$ python -q
>>> import numpy as np
>>> np.set_printoptions(precision=2, suppress=True, linewidth=120)
>>> def rd(a):
...     return np.round(a, 2) + 0
... 
>>> J = np.array([[1.15, -1.97, 0.42, 0.52, -1.14],
...     [3.52, -3.89, 4.77, 0.82, -2.17],
...     [1.25, -1.42, 1.72, 0.55, -0.48],
...     [2.65, -2.27, 4.36, 0.45, -1.39],
...     [-0.27, 0.85, 0.39, -0.32, 0.38]])
>>> x0 = np.array([2, 2, 2, 2, 1])
>>> target = J @ x0
>>> c, lr = np.zeros(5), 1 / np.linalg.norm(J, 2) ** 2
>>> for i in range(150):
...     c -= lr * J.T @ (J @ c - target)
...     if i % 50 == 0: print(i, round(np.linalg.norm(J @ c - target), 2))
... 
0 4.58
50 0.89
100 0.62
>>> print(rd(c))
[ 0.42  0.79  2.43 -0.12  0.64]
>>> print(rd(np.linalg.cond(J)))
791.99
>>> rng = np.random.default_rng(885508)
>>> labels = rng.permutation(5)
>>> Y = J[:, labels] * rng.choice([-1, 1], 5)
>>> print(Y)
[[-0.42  0.52  1.97  1.15 -1.14]
 [-4.77  0.82  3.89  3.52 -2.17]
 [-1.72  0.55  1.42  1.25 -0.48]
 [-4.36  0.45  2.27  2.65 -1.39]
 [-0.39 -0.32 -0.85 -0.27  0.38]]
>>> U, _, vt = np.linalg.svd(J.T @ Y)
>>> print(rd(np.linalg.lstsq(J, Y)[0]))
[[ 0.  0.  0.  1.  0.]
 [ 0.  0. -1.  0.  0.]
 [-1.  0.  0.  0.  0.]
 [ 0.  1.  0.  0.  0.]
 [ 0.  0.  0.  0.  1.]]
>>> print(rd(U @ vt))
[[ 0.  0.  0.  1.  0.]
 [ 0.  0. -1.  0.  0.]
 [-1.  0.  0.  0.  0.]
 [ 0.  1.  0.  0.  0.]
 [ 0.  0.  0.  0.  1.]]
>>> Y = J / np.sqrt((J ** 2).mean(axis=1, keepdims=True))
>>> print(rd(Y[2]))
[ 1.05 -1.19  1.45  0.46 -0.4 ]
>>> t = np.radians(90)
>>> R = np.eye(5)
>>> R[1, 1] = R[4, 4] = np.cos(t)
>>> R[1, 4], R[4, 1] = -np.sin(t), np.sin(t)
>>> print(rd(R))
[[ 1.  0.  0.  0.  0.]
 [ 0.  0.  0.  0. -1.]
 [ 0.  0.  1.  0.  0.]
 [ 0.  0.  0.  1.  0.]
 [ 0.  1.  0.  0.  0.]]
>>> Y = J @ R.T
>>> print(rd(np.linalg.det(R)), np.trace(R))
1.0 3.0
>>> print(rd(np.linalg.svd(J, compute_uv=False)), rd(np.linalg.svd(Y, compute_uv=False)))
[10.    2.    0.4   0.08  0.01] [10.    2.    0.4   0.08  0.01]
>>> print(np.allclose(np.linalg.norm(J, axis=1), np.linalg.norm(Y, axis=1)))
True
>>> m1 = np.vander(np.arange(3) - 1, 3, increasing=True)
>>> print(m1)
[[ 1 -1  1]
 [ 1  0  0]
 [ 1  1  1]]
>>> U, sigma, vt = np.linalg.svd(m1, full_matrices=False)
>>> print(rd(np.cumsum(sigma ** 2) / np.sum(sigma ** 2)))
[0.65 0.94 1.  ]
>>> x0 = np.array([-3, -2, 1])
>>> target = m1 @ x0
>>> print(target)
[ 0 -3 -4]
>>> print(rd(np.linalg.solve(m1, m1[:, 0])))
[1. 0. 0.]
>>> print(rd(np.linalg.solve(m1, target + m1[:, 1])))
[-3. -1.  1.]
>>> print(rd(np.linalg.solve(m1.T, m1[2])))
[0. 0. 1.]
>>> O, evecs = np.linalg.qr(m1[:, :1])[0], np.linalg.qr(m1[:, 1:])[0]
>>> sigma = np.linalg.svd(O.T @ evecs, compute_uv=False)
>>> print(rd(np.degrees(np.arccos(sigma.clip(0, 1)))))
[35.26]
>>> print(rd(np.linalg.norm(O @ O.T - evecs @ evecs.T, 2)))
1.0
>>> print((sigma > 0.9).sum())
0
>>> gram = m1.T @ m1
>>> print(rd(np.linalg.svd(m1, compute_uv=False) ** 2))
[4.56 2.   0.44]
>>> print(gram)
[[3 0 2]
 [0 2 0]
 [2 0 2]]
>>> print(np.trace(gram), (m1 ** 2).sum())
7 7
>>> print(np.diag(gram))
[3 2 2]
>>> print((m1 @ m1.T).shape)
(3, 3)
>>> labels = rng.permutation(3)
>>> Y = m1[:, labels] * rng.choice([-1, 1], 3)
>>> print(Y)
[[-1 -1  1]
 [ 0 -1  0]
 [ 1 -1  1]]
>>> U, _, vt = np.linalg.svd(m1.T @ Y)
>>> print(rd(np.linalg.lstsq(m1, Y)[0]))
[[ 0. -1.  0.]
 [ 1.  0.  0.]
 [ 0.  0.  1.]]
>>> X = np.load("out8.npy")
>>> print(X)
[[4. 0. 0.]
 [0. 4. 0.]
 [0. 0. 4.]]
>>> labels = rng.permutation(3)
>>> print(labels)
[1 2 0]
>>> Y = X[labels][:, labels]
>>> print(np.diag(Y))
[4. 4. 4.]
>>> print(np.allclose(Y, X))
True
>>> print(Y)
[[4. 0. 0.]
 [0. 4. 0.]
 [0. 0. 4.]]
>>> print(rd(np.sort(np.abs(np.linalg.eigvals(Y)))))
[4. 4. 4.]
>>> x0 = np.array([-1, 2, -3])
>>> print(m1 @ x0)
[-6 -1 -2]
>>> print(m1 * x0)
[[-1 -2 -3]
 [-1  0  0]
 [-1  2 -3]]
>>> print(m1 @ np.eye(3)[0])
[1. 1. 1.]
>>> print(np.linalg.norm(m1 @ x0) <= np.linalg.norm(m1, 2) * np.linalg.norm(x0) + 1e-9)
True
>>> w, evecs = np.linalg.eigh(X)
>>> print(np.unique(w.round(6) + 0, return_counts=True)[1])
[3]
>>> print(rd(np.linalg.eigvalsh(X + 3 * np.eye(3))))
[7. 7. 7.]
>>> print(np.flatnonzero(np.linalg.matrix_power((X != 0) + (X.T != 0) + np.eye(3), 3)[2]))
[2]
>>> print((X != 0).astype(int))
[[1 0 0]
 [0 1 0]
 [0 0 1]]
>>> Y = X[0, 0] * X[1:] - np.outer(X[1:, 0], X[0])
>>> print(Y)
[[ 0. 16.  0.]
 [ 0.  0. 16.]]
>>> print(X[:, 0] / X[0, 0])
[1. 0. 0.]
>>> mat = np.array([[5, 0, 0], [2, 0, 0], [1, 0, 0]])
>>> print(np.linalg.matrix_power(mat, 3))
[[125   0   0]
 [ 50   0   0]
 [ 25   0   0]]
>>> assert mat == mat.T
Traceback (most recent call last):
  File "<python-input-78>", line 1, in <module>
    assert mat == mat.T
           ^^^^^^^^^^^^
ValueError: The truth value of an array with more than one element is ambiguous. Use a.any() or a.all()
>>> print(rd(np.abs(np.linalg.eigvals(mat)).max()))
5.0
>>> print(np.allclose(mat @ mat.T, mat.T @ mat))
False
>>> print(np.allclose(mat, mat.T))
False
>>> print(rd(np.linalg.det(mat)))
0.0
>>> print(np.trace(mat))
5
>>> u = np.array([0, -2, 2])
>>> Y = X + np.outer(u, np.eye(3)[1])
>>> print(np.linalg.matrix_rank(np.linalg.inv(Y) - np.linalg.inv(X), tol=1e-8))
1
>>> print(rd(np.linalg.det(Y) / np.linalg.det(X)), rd(1 + np.linalg.solve(X, u)[1]))
0.5 0.5
>>> rank = np.linalg.matrix_rank(mat)
>>> print(rank)
1
>>> ns = np.linalg.svd(mat)[2][rank:].T
>>> print(ns @ ns.T)
[[0. 0. 0.]
 [0. 1. 0.]
 [0. 0. 1.]]
>>> print([int(np.linalg.matrix_rank(np.delete(mat, i, axis=0))) for i in range(3)])
[1, 1, 1]
>>> print([int(np.linalg.matrix_rank(mat[:i])) for i in range(1, len(mat) + 1)])
[1, 1, 1]
>>> print(mat @ ns)
[[0. 0.]
 [0. 0.]
 [0. 0.]]
>>> print([int(np.linalg.matrix_rank(mat[:, :j + 1])) for j in range(3)])
[1, 1, 1]
>>> def softmax(z):
...     e = np.exp(z - z.max(axis=-1, keepdims=True))
...     return e / e.sum(axis=-1, keepdims=True)
... 
>>> print(rd(softmax(mat).sum(axis=1)))
[1. 1. 1.]
>>> print(rd(softmax(10 * mat[2])))
[1. 0. 0.]
>>> print(rd(softmax(mat[2] + -1)))
[0.58 0.21 0.21]
>>> print(rd(softmax(mat[2])))
[0.58 0.21 0.21]
>>> att = mat @ mat.T / np.sqrt(3)
>>> print(rd(softmax(att)))
[[1.   0.   0.  ]
 [0.96 0.03 0.01]
 [0.78 0.14 0.08]]
>>> print(softmax(att).round(6).argmax(axis=1))
[0 0 0]
>>> print(rd(softmax(att)[2] @ mat))
[4.27 0.   0.  ]
